In [1]: import numpy as np

In [2]: np.set_printoptions(precision=2, suppress=True, linewidth=100)

In [3]: def tidy(a):
   ...:     return np.round(a, 2) + 0
   ...: 

In [4]: E = np.loadtxt("out16.csv", delimiter=",")

In [5]: E
Out[5]: 
array([[10.,  1.,  6.,  4.,  5.,  7., 10.,  4.,  8., 10.,  3.],
       [13.,  4.,  9.,  7.,  8., 10., 13.,  7., 11., 13.,  6.],
       [10.,  1.,  6.,  4.,  5.,  7., 10.,  4.,  8., 10.,  3.],
       [12.,  3.,  8.,  6.,  7.,  9., 12.,  6., 10., 12.,  5.],
       [10.,  1.,  6.,  4.,  5.,  7., 10.,  4.,  8., 10.,  3.],
       [ 9.,  0.,  5.,  3.,  4.,  6.,  9.,  3.,  7.,  9.,  2.],
       [14.,  5., 10.,  8.,  9., 11., 14.,  8., 12., 14.,  7.],
       [12.,  3.,  8.,  6.,  7.,  9., 12.,  6., 10., 12.,  5.],
       [ 9.,  0.,  5.,  3.,  4.,  6.,  9.,  3.,  7.,  9.,  2.],
       [11.,  2.,  7.,  5.,  6.,  8., 11.,  5.,  9., 11.,  4.],
       [13.,  4.,  9.,  7.,  8., 10., 13.,  7., 11., 13.,  6.],
       [10.,  1.,  6.,  4.,  5.,  7., 10.,  4.,  8., 10.,  3.],
       [14.,  5., 10.,  8.,  9., 11., 14.,  8., 12., 14.,  7.],
       [12.,  3.,  8.,  6.,  7.,  9., 12.,  6., 10., 12.,  5.],
       [14.,  5., 10.,  8.,  9., 11., 14.,  8., 12., 14.,  7.],
       [13.,  4.,  9.,  7.,  8., 10., 13.,  7., 11., 13.,  6.]])

In [6]: M2 = E / np.sqrt((E ** 2).mean(axis=1, keepdims=True))

In [7]: tidy(np.linalg.norm(M2, axis=1))
Out[7]: 
array([3.32, 3.32, 3.32, 3.32, 3.32, 3.32, 3.32, 3.32, 3.32, 3.32, 3.32, 3.32, 3.32, 3.32, 3.32,
       3.32])

In [8]: np.linalg.matrix_rank(E - E.mean(axis=1, keepdims=True))
Out[8]: np.int64(1)

In [9]: tidy(M2[3])
Out[9]: array([1.38, 0.34, 0.92, 0.69, 0.8 , 1.03, 1.38, 0.69, 1.15, 1.38, 0.57])
